In [1]: import numpy as np

In [2]: import numpy.linalg as la

In [3]: np.set_printoptions(precision=3, suppress=True, linewidth=160)

In [4]: def rnd(a):
   ...:     return np.round(a, 3) + 0
   ...: 

In [5]: X = np.load("a.npy")

In [6]: print(rnd(X))
[[ 0.866  0.     0.     0.     0.     0.5    0.   ]
 [ 0.     1.     0.     0.     0.     0.     0.   ]
 [ 0.     0.     1.     0.     0.     0.     0.   ]
 [ 0.     0.     0.     1.     0.     0.     0.   ]
 [ 0.     0.     0.     0.     1.     0.     0.   ]
 [-0.5    0.     0.     0.     0.     0.866  0.   ]
 [ 0.     0.     0.     0.     0.     0.     1.   ]]

In [7]: print((X != 0).astype(int))
[[1 0 0 0 0 1 0]
 [0 1 0 0 0 0 0]
 [0 0 1 0 0 0 0]
 [0 0 0 1 0 0 0]
 [0 0 0 0 1 0 0]
 [1 0 0 0 0 1 0]
 [0 0 0 0 0 0 1]]

In [8]: M2 = la.inv(X)

In [9]: print(rnd(M2))
[[ 0.866  0.     0.     0.     0.    -0.5    0.   ]
 [ 0.     1.     0.     0.     0.     0.     0.   ]
 [ 0.     0.     1.     0.     0.     0.     0.   ]
 [ 0.     0.     0.     1.     0.     0.     0.   ]
 [ 0.     0.     0.     0.     1.     0.     0.   ]
 [ 0.5    0.     0.     0.     0.     0.866  0.   ]
 [ 0.     0.     0.     0.     0.     0.     1.   ]]

In [10]: print(rnd(la.det(X) * M2))
[[ 0.866  0.     0.     0.     0.    -0.5    0.   ]
 [ 0.     1.     0.     0.     0.     0.     0.   ]
 [ 0.     0.     1.     0.     0.     0.     0.   ]
 [ 0.     0.     0.     1.     0.     0.     0.   ]
 [ 0.     0.     0.     0.     1.     0.     0.   ]
 [ 0.5    0.     0.     0.     0.     0.866  0.   ]
 [ 0.     0.     0.     0.     0.     0.     1.   ]]

In [11]: print(rnd(la.cond(X)))
1.0

In [12]: print(rnd(la.det(X) * la.det(M2)))
1.0

In [13]: x = np.array([2, 1, 3, 1, 1, 0, 1])

In [14]: print(rnd(la.inv(X)))
[[ 0.866  0.     0.     0.     0.    -0.5    0.   ]
 [ 0.     1.     0.     0.     0.     0.     0.   ]
 [ 0.     0.     1.     0.     0.     0.     0.   ]
 [ 0.     0.     0.     1.     0.     0.     0.   ]
 [ 0.     0.     0.     0.     1.     0.     0.   ]
 [ 0.5    0.     0.     0.     0.     0.866  0.   ]
 [ 0.     0.     0.     0.     0.     0.     1.   ]]

In [15]: print(rnd(np.abs(la.eigvals(X))))
[1. 1. 1. 1. 1. 1. 1.]

In [16]: print(7 - la.matrix_rank(X - np.eye(7), tol=1e-8))
5

In [17]: print(rnd(np.sort(np.abs(np.degrees(np.angle(la.eigvals(X)))))))
[ 0.  0.  0.  0.  0. 30. 30.]

In [18]: print(rnd(la.norm(x)), rnd(la.norm(X @ x)))
4.123 4.123
